% python3 -q
>>> import numpy as np
>>> np.set_printoptions(precision=2, suppress=True, linewidth=200)
>>> def rnd(a):
...     return np.round(a, 2) + 0
... 
>>> A2 = np.array([[-0.7],
...     [0.9],
...     [-0.4],
...     [-0.4],
...     [-0.7],
...     [-0.2],
...     [0.2],
...     [2.2],
...     [1.6],
...     [0.7],
...     [-0.7],
...     [-1.8],
...     [0.2]])
>>> cent = np.array([[0.8, 0.5, 1.3, 1.7, 1.8, -0.1, -1.4, -0.7, -0.4, -0.1, 1.0, 0.0, -0.2, -0.4]])
>>> m1 = A2 @ cent
>>> rnd(m1)
array([[-0.56, -0.35, -0.91, -1.19, -1.26,  0.07,  0.98,  0.49,  0.28,  0.07, -0.7 ,  0.  ,  0.14,  0.28],
       [ 0.72,  0.45,  1.17,  1.53,  1.62, -0.09, -1.26, -0.63, -0.36, -0.09,  0.9 ,  0.  , -0.18, -0.36],
       [-0.32, -0.2 , -0.52, -0.68, -0.72,  0.04,  0.56,  0.28,  0.16,  0.04, -0.4 ,  0.  ,  0.08,  0.16],
       [-0.32, -0.2 , -0.52, -0.68, -0.72,  0.04,  0.56,  0.28,  0.16,  0.04, -0.4 ,  0.  ,  0.08,  0.16],
       [-0.56, -0.35, -0.91, -1.19, -1.26,  0.07,  0.98,  0.49,  0.28,  0.07, -0.7 ,  0.  ,  0.14,  0.28],
       [-0.16, -0.1 , -0.26, -0.34, -0.36,  0.02,  0.28,  0.14,  0.08,  0.02, -0.2 ,  0.  ,  0.04,  0.08],
       [ 0.16,  0.1 ,  0.26,  0.34,  0.36, -0.02, -0.28, -0.14, -0.08, -0.02,  0.2 ,  0.  , -0.04, -0.08],
       [ 1.76,  1.1 ,  2.86,  3.74,  3.96, -0.22, -3.08, -1.54, -0.88, -0.22,  2.2 ,  0.  , -0.44, -0.88],
       [ 1.28,  0.8 ,  2.08,  2.72,  2.88, -0.16, -2.24, -1.12, -0.64, -0.16,  1.6 ,  0.  , -0.32, -0.64],
       [ 0.56,  0.35,  0.91,  1.19,  1.26, -0.07, -0.98, -0.49, -0.28, -0.07,  0.7 ,  0.  , -0.14, -0.28],
       [-0.56, -0.35, -0.91, -1.19, -1.26,  0.07,  0.98,  0.49,  0.28,  0.07, -0.7 ,  0.  ,  0.14,  0.28],
       [-1.44, -0.9 , -2.34, -3.06, -3.24,  0.18,  2.52,  1.26,  0.72,  0.18, -1.8 ,  0.  ,  0.36,  0.72],
       [ 0.16,  0.1 ,  0.26,  0.34,  0.36, -0.02, -0.28, -0.14, -0.08, -0.02,  0.2 ,  0.  , -0.04, -0.08]])
>>> left, s, vt = np.linalg.svd(m1)
>>> rnd(s)
array([13.18,  0.  ,  0.  ,  0.  ,  0.  ,  0.  ,  0.  ,  0.  ,  0.  ,  0.  ,  0.  ,  0.  ,  0.  ])
>>> A2 = left[:, :1] @ np.diag(s[:1]) @ vt[:1]
>>> rnd(np.linalg.norm(m1 - A2) / np.linalg.norm(m1))
np.float64(0.0)
>>> np.linalg.matrix_rank(A2)
np.int64(1)
>>> data = np.loadtxt("a.csv", delimiter=",")
>>> data
array([[ -1.69,   0.13,  10.81,   1.02,  -2.37],
       [  4.66,   1.21,  -1.36,  -0.25,  -5.03],
       [ -2.86,   0.23,  -0.61,   1.07,   3.42],
       [  0.66,   0.12,  -5.03,   0.33,   0.46],
       [  2.19,  -0.45,  -7.46,   0.55,   0.96],
       [  3.74,  -0.02,   2.01,   1.38,  -5.88],
       [ -3.61,   0.45,  -3.17,   0.33,   9.68],
       [ -3.68,  -0.25,  13.73,  -0.39,  -4.38],
       [  1.36,  -0.49,  -6.42,  -0.01,  10.64],
       [ -0.62,  -1.03, -10.94,  -1.29,  -4.68],
       [ -1.73,  -0.93,   8.33,   0.61,  -1.22],
       [ -2.77,   0.6 ,   4.74,   0.41,  -2.19],
       [ -0.23,  -0.05,  -9.33,   0.84,  -4.41],
       [  0.61,  -0.55,  -8.84,  -0.1 ,  -2.72],
       [  3.36,  -0.27,  -7.68,   0.85,  -1.2 ],
       [ -1.31,   0.62,   2.59,   2.89,   9.58],
       [ -1.77,  -0.14,  -1.85,   5.25,   1.67],
       [  0.34,  -0.96,  13.02,   0.37,  -4.76],
       [  0.18,   0.41,   0.94,  -2.91,   0.08],
       [  0.93,  -0.97,  15.74,   1.93,  -1.63],
       [  1.17,   0.54,  -6.86,   0.58,   6.91],
       [  1.29,  -0.23,  -6.56,  -0.5 ,   2.69],
       [ -1.5 ,  -0.24,   0.09,  -0.18,  -6.99],
       [  1.31,   0.6 ,  10.24,  -1.07,  -7.44],
       [ -2.7 ,  -0.19,  -1.54,  -0.77,  -7.54],
       [  0.81,  -0.9 ,  14.95,  -0.54,  -6.91],
       [ -0.99,  -0.07,  -3.8 ,  -1.28,   7.52],
       [ -0.58,  -0.15,  14.32,   0.28,  -1.23],
       [ -1.28,  -0.49,   6.8 ,  -1.25,   0.76],
       [  0.35,  -0.41,  20.65,  -0.81,  -8.2 ],
       [ -3.43,  -0.46,  -3.01,   0.05, -16.27],
       [  0.47,   0.55,   5.46,  -2.42,   4.15],
       [  0.51,  -0.35,   9.3 ,   1.28,  -5.27],
       [ -1.25,   0.19,   7.48,  -0.6 ,   0.04],
       [ -2.18,  -0.2 ,   8.92,  -1.26,  -2.18],
       [  4.64,   0.33,  -5.48,  -0.49,   3.52],
       [  2.8 ,  -0.34,   3.37,   1.98,   8.66],
       [ -0.46,   0.53,   8.39,  -1.63,   7.84],
       [ -0.15,  -0.17,   9.1 ,   0.74,   1.23],
       [ -0.26,   0.72,  16.46,   0.36,  -5.86],
       [  4.19,  -0.67,  14.7 ,   3.63,   0.36],
       [ -0.98,   0.11,  13.83,   1.99,   2.27],
       [ -1.66,   0.93,   3.94,   2.22,   2.36]])
>>> u, v = m1[8], m1[1]
>>> rnd(u @ u)
np.float64(32.1)
>>> p = (u @ v) / (u @ u) * u
>>> rnd(np.linalg.norm(u + v) ** 2 + np.linalg.norm(u - v) ** 2)
np.float64(84.52)
>>> np.linalg.matrix_rank(np.outer(u, v))
np.int64(1)
>>> left, s, vt = np.linalg.svd(data, full_matrices=False)
>>> rnd(np.sqrt((s ** 2).sum())), rnd(np.linalg.norm(data))
(np.float64(72.54), np.float64(72.54))
>>> (s > 1e-8).sum()
np.int64(5)
>>> np.abs(left[:, 0]).round(6).argmax()
np.int64(29)
>>> A2 = np.c_[data[:, :2] @ np.array([[2, 3], [0, 2]]), np.array([3, 2, -2, 2, 3, -2, 3, -3, 0, -1, 3, -3, 0, 3, -2, 3, 1, -1, 1, 1, 2, -2, 3, -2, -3, 2, 3, 2, -1, 1, 1, -3, 1, 1, 2, 2, 2, -2, 0, 3, 1, -2, 0])]
>>> rnd(A2)
array([[ -3.38,  -4.81,   3.  ],
       [  9.32,  16.4 ,   2.  ],
       [ -5.72,  -8.12,  -2.  ],
       [  1.32,   2.22,   2.  ],
       [  4.38,   5.67,   3.  ],
       [  7.48,  11.18,  -2.  ],
       [ -7.22,  -9.93,   3.  ],
       [ -7.36, -11.54,  -3.  ],
       [  2.72,   3.1 ,   0.  ],
       [ -1.24,  -3.92,  -1.  ],
       [ -3.46,  -7.05,   3.  ],
       [ -5.54,  -7.11,  -3.  ],
       [ -0.46,  -0.79,   0.  ],
       [  1.22,   0.73,   3.  ],
       [  6.72,   9.54,  -2.  ],
       [ -2.62,  -2.69,   3.  ],
       [ -3.54,  -5.59,   1.  ],
       [  0.68,  -0.9 ,  -1.  ],
       [  0.36,   1.36,   1.  ],
       [  1.86,   0.85,   1.  ],
       [  2.34,   4.59,   2.  ],
       [  2.58,   3.41,  -2.  ],
       [ -3.  ,  -4.98,   3.  ],
       [  2.62,   5.13,  -2.  ],
       [ -5.4 ,  -8.48,  -3.  ],
       [  1.62,   0.63,   2.  ],
       [ -1.98,  -3.11,   3.  ],
       [ -1.16,  -2.04,   2.  ],
       [ -2.56,  -4.82,  -1.  ],
       [  0.7 ,   0.23,   1.  ],
       [ -6.86, -11.21,   1.  ],
       [  0.94,   2.51,  -3.  ],
       [  1.02,   0.83,   1.  ],
       [ -2.5 ,  -3.37,   1.  ],
       [ -4.36,  -6.94,   2.  ],
       [  9.28,  14.58,   2.  ],
       [  5.6 ,   7.72,   2.  ],
       [ -0.92,  -0.32,  -2.  ],
       [ -0.3 ,  -0.79,   0.  ],
       [ -0.52,   0.66,   3.  ],
       [  8.38,  11.23,   1.  ],
       [ -1.96,  -2.72,  -2.  ],
       [ -3.32,  -3.12,   0.  ]])
>>> rnd(np.linalg.norm(np.linalg.qr(data)[0].T @ A2, axis=0) ** 2 / ((A2 ** 2).sum(axis=0) + 1e-12))
array([1.  , 1.  , 0.06])
>>> rnd(np.linalg.norm(A2 - data @ np.linalg.lstsq(data, A2)[0], axis=0))
array([ 0.  ,  0.  , 13.31])
